$ ipython --no-banner

In [1]: import numpy as np

In [2]: from numpy import linalg as LA

In [3]: np.set_printoptions(precision=2, suppress=True, linewidth=140)

In [4]: def rnd(a):
   ...:     return np.round(a, 2) + 0
   ...: 

In [5]: M = np.loadtxt("m.csv", delimiter=",")

In [6]: M
Out[6]: 
array([[8., 4., 8., 4.],
       [2., 0., 2., 0.],
       [8., 4., 8., 4.],
       [2., 0., 2., 0.]])

In [7]: # column 2 repeats column 0

In [8]: rank = LA.matrix_rank(M)

In [9]: rank
Out[9]: np.int64(2)

In [10]: N = LA.svd(M)[2][rank:].T

In [11]: rnd(N @ N.T)
Out[11]: 
array([[ 0.5,  0. , -0.5,  0. ],
       [ 0. ,  0.5,  0. , -0.5],
       [-0.5,  0. ,  0.5,  0. ],
       [ 0. , -0.5,  0. ,  0.5]])

In [12]: [int(LA.matrix_rank(M[:, :j + 1])) for j in range(4)]
Out[12]: [1, 2, 2, 2]

In [13]: N.shape
Out[13]: (4, 2)

In [14]: [int(LA.matrix_rank(np.delete(M, i, axis=0))) for i in range(4)]
Out[14]: [2, 2, 2, 2]

In [15]: C2 = M.T @ M

In [16]: (M @ M.T).shape
Out[16]: (4, 4)

In [17]: rnd(LA.svd(M, compute_uv=False) ** 2)
Out[17]: array([332.92,   3.08,   0.  ,   0.  ])

In [18]: np.diag(C2)
Out[18]: array([136.,  32., 136.,  32.])

In [19]: rng = np.random.default_rng(3636)

In [20]: z = rng.permutation(4)

In [21]: z
Out[21]: array([1, 3, 0, 2])

In [22]: other = M[z][:, z]

In [23]: np.diag(other)
Out[23]: array([0., 0., 8., 8.])

In [24]: rnd(LA.det(other)), rnd(LA.det(M[z]))
Out[24]: (np.float64(0.0), np.float64(0.0))

In [25]: np.allclose(other, M)
Out[25]: False

In [26]: rnd(M @ LA.pinv(M) @ M)
Out[26]: 
array([[8., 4., 8., 4.],
       [2., 0., 2., 0.],
       [8., 4., 8., 4.],
       [2., 0., 2., 0.]])

In [27]: np.abs(np.diag(LA.qr(M)[1])) > 1e-9
Out[27]: array([ True,  True, False, False])

In [28]: LA.lstsq(M[:-1].T, M[-1])[2]
Out[28]: np.int32(2)
